$ python -q
>>> import numpy as np
>>> np.set_printoptions(precision=3, suppress=True, linewidth=140)
>>> mat = np.loadtxt("data.csv", delimiter=",")
>>> mat
array([[0.171, 0.284, 0.246],
       [0.284, 0.474, 0.411],
       [0.246, 0.411, 0.356]])
>>> # looks like rank 1
>>> evals, V = np.linalg.eigh(mat)
>>> x0 = np.array([1, 1, 2])
>>> np.round(np.abs(mat).sum(axis=1).max(), 3), np.abs(evals).max()
(np.float64(1.168), np.float64(1.0))
>>> (np.sign(V[:, -1].round(6)) == np.sign(V[0, -1].round(6))).astype(int)
array([1, 1, 1])
>>> V * np.maximum(evals, 0) @ V.T
array([[0.171, 0.284, 0.246],
       [0.284, 0.474, 0.411],
       [0.246, 0.411, 0.356]])
>>> np.round(x0 @ mat @ x0, 3)
np.float64(5.263)
>>> V * np.abs(evals) @ V.T
array([[0.171, 0.284, 0.246],
       [0.284, 0.474, 0.411],
       [0.246, 0.411, 0.356]])
>>> rank = np.linalg.matrix_rank(mat)
>>> rank
np.int64(1)
>>> null = np.linalg.svd(mat)[2][rank:].T
>>> np.round(mat @ null, 3) + 0
array([[0., 0.],
       [0., 0.],
       [0., 0.]])
>>> null.shape
(3, 2)
>>> mat.sum(axis=1)
array([0.701, 1.168, 1.013])
>>> np.linalg.matrix_rank(mat)
np.int64(1)
>>> np.count_nonzero(mat)
np.int64(9)
>>> mat.mean(axis=0)
array([0.234, 0.389, 0.338])
>>> mat.sum(axis=0)
array([0.701, 1.168, 1.013])
>>> mat.shape
(3, 3)
>>> np.diff(mat, axis=0)
array([[ 0.114,  0.189,  0.164],
       [-0.038, -0.063, -0.055]])
>>> np.round(np.linalg.svd(mat, compute_uv=False), 3) + 0
array([1., 0., 0.])
>>> mat[:, 3]
Traceback (most recent call last):
  File "<python-input-25>", line 1, in <module>
    mat[:, 3]
    ~~~^^^^^^
IndexError: index 3 is out of bounds for axis 1 with size 3
>>> left, sigma, VT = np.linalg.svd(mat)
>>> V = VT[:(sigma > 1e-8).sum()]
>>> rng = np.random.default_rng(826)
>>> x0 = mat[2] + 2 * mat[0] + rng.integers(2) * np.eye(3)[0]
>>> x0
array([1.587, 0.979, 0.848])
>>> np.allclose(V.T @ V @ x0, x0)
False
>>> np.linalg.matrix_rank(np.vstack([mat, x0]))
np.int64(2)
>>> round(float(np.linalg.norm(x0 - V.T @ V @ x0)), 3)
0.911
>>> x0 = np.array([1, -2, -1])
>>> (mat * x0).sum(axis=1)
array([-0.644, -1.074, -0.931])
>>> np.sign((mat @ x0).round(6))
array([-1., -1., -1.])
>>> mat @ x0
array([-0.644, -1.074, -0.931])
>>> mat * x0
array([[ 0.171, -0.568, -0.246],
       [ 0.284, -0.947, -0.411],
       [ 0.246, -0.821, -0.356]])
>>> mat @ np.ones(3)
array([0.701, 1.168, 1.013])
>>> arr = np.load("arr.npy")
>>> arr
array([[ 5.893, -5.914, -5.504],
       [ 0.957,  9.855,  1.401],
       [-2.487, -3.384,  9.076],
       [ 3.269, -7.511,  5.736],
       [ 2.203, -9.306, -2.924],
       [ 7.619,  0.888, -6.416],
       [ 6.361, -4.04 , -6.574],
       [-3.691,  4.044,  8.368],
       [ 1.858, -9.775, -0.996],
       [ 8.858, -3.393,  3.166],
       [ 1.913,  9.099, -3.682],
       [-6.203,  7.81 ,  0.728],
       [-5.606, -5.109, -6.517],
       [-5.475, -2.174,  8.081],
       [ 0.16 , -3.156,  9.488],
       [ 5.872,  8.059,  0.752],
       [ 6.601,  4.689,  5.869]])
>>> Y = np.c_[arr[:, :1] @ np.array([[-1]]), np.array([2, 6, 8, 4, 1, 2, 3, 1, 1, 8, 0, 4, 1, 4, 8, 7, 9])]
>>> Y
array([[-5.893,  2.   ],
       [-0.957,  6.   ],
       [ 2.487,  8.   ],
       [-3.269,  4.   ],
       [-2.203,  1.   ],
       [-7.619,  2.   ],
       [-6.361,  3.   ],
       [ 3.691,  1.   ],
       [-1.858,  1.   ],
       [-8.858,  8.   ],
       [-1.913,  0.   ],
       [ 6.203,  4.   ],
       [ 5.606,  1.   ],
       [ 5.475,  4.   ],
       [-0.16 ,  8.   ],
       [-5.872,  7.   ],
       [-6.601,  9.   ]])
>>> np.round(np.linalg.lstsq(arr, Y[:, 0])[0], 3) + 0
array([-1.,  0.,  0.])
>>> x0 = np.array([-3, -3])
>>> y = Y @ x0
>>> np.linalg.lstsq(Y, y)[0]
array([-3., -3.])
>>> np.linalg.solve(Y.T @ Y, Y.T @ y)
array([-3., -3.])
>>> np.round(np.linalg.pinv(Y) @ Y, 3) + 0
array([[1., 0.],
       [0., 1.]])
>>> y = y + 0.02 * rng.normal(size=17)
>>> y
array([ 11.696, -15.112, -31.469,  -2.198,   3.615,  16.902,  10.094, -14.049,   2.557,   2.614,   5.722, -30.644, -19.776, -28.396,
       -23.519,  -3.411,  -7.198])
>>> c, *_ = np.linalg.lstsq(Y, y)
>>> np.round(Y.T @ (y - Y @ c), 3) + 0
array([0., 0.])
>>> [round(float(np.linalg.norm(np.linalg.solve(Y.T @ Y + lam * np.eye(2), Y.T @ y))), 2) for lam in (0, 1, 10, 100)]
[4.24, 4.23, 4.09, 3.08]
>>> c
array([-3.001, -3.   ])
>>> c.round()
array([-3., -3.])
>>> gram = np.cov(arr, rowvar=False)
>>> gram
array([[24.161, -2.591, -9.031],
       [-2.591, 43.343,  3.5  ],
       [-9.031,  3.5  , 34.047]])
>>> np.median(arr, axis=0)
array([ 1.913, -3.156,  0.752])
>>> np.corrcoef(arr.T)
array([[ 1.   , -0.08 , -0.315],
       [-0.08 ,  1.   ,  0.091],
       [-0.315,  0.091,  1.   ]])
>>> np.argwhere(np.triu(np.abs(np.corrcoef(arr.T)) > 0.8, 1))
array([], shape=(0, 2), dtype=int64)
>>> gram.shape
(3, 3)
>>> np.polyfit(arr[:, 2], arr[:, 1], 1)
array([ 0.103, -0.669])
>>> np.linalg.eigvalsh(gram)[::-1]
array([46.136, 36.614, 18.801])
>>> np.argsort(-arr.std(axis=0).round(6), kind="stable")
array([1, 2, 0])
>>> def softmax(z):
...     e = np.exp(z - z.max(axis=-1, keepdims=True))
...     return e / e.sum(axis=-1, keepdims=True)
... 
>>> np.round(softmax(arr[2] + 4), 3) + 0
array([0., 0., 1.])
>>> np.round(softmax(arr[2]), 3) + 0
array([0., 0., 1.])
>>> S = arr @ arr.T / np.sqrt(3)
>>> softmax(S).round(6).argmax(axis=1)
array([ 0,  1,  2,  3,  4,  5,  6,  7,  8,  9, 10, 11, 12, 13, 14, 15, 16])
>>> softmax(S)[2] @ arr
array([-2.3  , -3.321,  9.088])
>>> Y = np.array([[-1.4], [1.4], [-1.0], [-0.2]])
>>> cent = np.array([[-0.2, -0.5, 2.4, -2.1]])
>>> E = Y @ cent
>>> E
array([[ 0.28,  0.7 , -3.36,  2.94],
       [-0.28, -0.7 ,  3.36, -2.94],
       [ 0.2 ,  0.5 , -2.4 ,  2.1 ],
       [ 0.04,  0.1 , -0.48,  0.42]])
>>> Y = np.array([[1, 0, 2], [1, 1, 0]])
>>> cent = np.kron(Y, E)
>>> cent.shape
(8, 12)
>>> round(float(np.linalg.norm(cent, 2)), 3), np.round(np.linalg.norm(Y, 2) * np.linalg.norm(E, 2), 3)
(16.587, np.float64(16.587))
>>> np.linalg.matrix_rank(cent)
np.int64(2)
>>> rank = np.linalg.matrix_rank(E)
>>> rank
np.int64(1)
>>> null = np.linalg.svd(E)[2][rank:].T
>>> np.allclose(E @ null, 0)
True
>>> np.linalg.matrix_rank(E.T @ E), np.linalg.matrix_rank(E @ E.T)
(np.int64(1), np.int64(1))
>>> np.round(E @ null, 3) + 0
array([[0., 0., 0.],
       [0., 0., 0.],
       [0., 0., 0.],
       [0., 0., 0.]])
>>> null.shape
(4, 3)
>>> proj = np.triu(np.array([[1, 2, 1, 2], [1, 1, 0, 2], [2, 1, 1, 2], [0, 1, 2, 2]]), 1) + np.eye(4)
>>> Y = proj @ E @ np.linalg.inv(proj)
>>> np.trace(Y), np.trace(E)
(np.float64(-2.4), np.float64(-2.4))
>>> np.linalg.matrix_rank(Y)
np.int64(1)
>>> proj @ E - E @ proj
array([[-0.28, -1.26,  3.08,  1.82],
       [ 0.08,  0.76, -0.68, -3.92],
       [ 0.08, -0.2 , -1.16,  4.24],
       [ 0.  , -0.08, -0.04,  0.68]])
>>> left, sigma, VT = np.linalg.svd(E)
>>> np.argmax(sigma[:-1] / (sigma[1:] + 1e-6)) + 1
np.int64(1)
>>> Y = left[:, :1] @ np.diag(sigma[:1]) @ VT[:1]
>>> np.linalg.matrix_rank(Y)
np.int64(1)
>>> round(float(np.linalg.norm(E - Y, 2)), 3), np.round(sigma[1], 3)
(0.0, np.float64(0.0))
>>> Y
array([[ 0.28,  0.7 , -3.36,  2.94],
       [-0.28, -0.7 ,  3.36, -2.94],
       [ 0.2 ,  0.5 , -2.4 ,  2.1 ],
       [ 0.04,  0.1 , -0.48,  0.42]])
>>> round(np.abs(E - Y).max(), 3)
np.float64(0.0)
>>> F = np.load("x.npy")
>>> F
array([[ 11,   2,   0, -29],
       [  9,  -8,  16, -21],
       [ 10,   0, -16,   2],
       [ -1,  -4,   0,  13]])
>>> # null space of dimension 1
>>> r0, v = mat[0], mat[1]
>>> round(float(r0 @ r0), 3)
0.171
>>> round(float(r0 @ v), 3)
0.284
>>> p = (r0 @ v) / (r0 @ r0) * r0
>>> p
array([0.284, 0.474, 0.411])
>>> round(float(np.linalg.norm(r0 + v) ** 2 + np.linalg.norm(r0 - v) ** 2), 3)
1.288
>>> np.outer(r0, v)
array([[0.048, 0.081, 0.07 ],
       [0.081, 0.135, 0.117],
       [0.07 , 0.117, 0.101]])
>>> np.linalg.matrix_rank(np.outer(r0, v))
np.int64(1)
>>> x0 = np.array([-1, -1, 3])
>>> np.eye(3) - mat
array([[ 0.829, -0.284, -0.246],
       [-0.284,  0.526, -0.411],
       [-0.246, -0.411,  0.644]])
>>> np.linalg.eigvalsh(2 * mat - np.eye(3))
array([-1., -1.,  1.])
>>> np.trace(mat)
np.float64(1.0)
>>> round((x0 - mat @ x0) @ (mat @ x0), 3)
np.float64(-0.0)
>>> W1 = np.array([[-6, -2, 8, 4, -2],
...     [-5, -3, -1, 3, 3],
...     [9, -4, -4, 0, 3],
...     [1, -9, 9, -4, -2]])
>>> c = np.array([-2, 2, 0, 2, -2])
>>> act = np.maximum(F @ W1 + c, 0)
>>> (act > 0).mean(axis=0)
array([0.5 , 0.75, 0.5 , 0.75, 0.5 ])
>>> (act > 0).astype(int)
array([[0, 1, 0, 1, 1],
       [1, 1, 0, 1, 1],
       [0, 1, 1, 1, 0],
       [1, 0, 1, 0, 0]])
>>> cent = np.array([[3, 1], [1, 4], [1, 5], [4, 3], [3, 5]])
>>> W1 @ cent
array([[ -2,  28],
       [  2,   2],
       [ 28, -12],
       [-19, -12]])
>>> act @ cent
array([[1027, 1644],
       [ 984, 1163],
       [ 326, 1024],
       [ 224,  602]])
>>> np.trace(F)
np.int64(0)
>>> round(float(np.linalg.det(F)), 3)
-0.0
>>> data = np.load("test11.npy")
>>> data
array([[ 0,  2,  5],
       [-2,  0,  3],
       [-3, -1,  2]])
>>> x0 = np.array([3, -2, 3])
>>> a = np.maximum(data @ x0, 0)
>>> a
array([11,  3,  0])
>>> np.tanh(data @ x0)
array([ 1.   ,  0.995, -0.762])
>>> np.maximum(data @ x0, 0) - np.maximum(-data @ x0, 0)
array([11,  3, -1])
>>> data * (a > 1e-9)[:, None]
array([[ 0,  2,  5],
       [-2,  0,  3],
       [ 0,  0,  0]])
>>> rank = np.linalg.matrix_rank(data)
>>> rank
np.int64(2)
>>> null = np.linalg.svd(data)[2][rank:].T
>>> [int(np.linalg.matrix_rank(data[:i])) for i in range(1, len(data) + 1)]
[1, 2, 2]
>>> left, sigma, VT = np.linalg.svd(data)
>>> V = VT[:(sigma > 1e-8).sum()]
>>> x0 = data[0] + 3 * data[1] + rng.integers(2) * np.eye(3)[0]
>>> x0
array([-6.,  2., 14.])
>>> np.allclose(V.T @ V @ x0, x0)
True
>>> V.T @ V
array([[ 0.763,  0.395, -0.158],
       [ 0.395,  0.342,  0.263],
       [-0.158,  0.263,  0.895]])
>>> np.round(np.linalg.norm(x0 - V.T @ V @ x0), 3)
np.float64(0.0)
>>> np.linalg.matrix_rank(np.vstack([data, x0]))
np.int64(2)
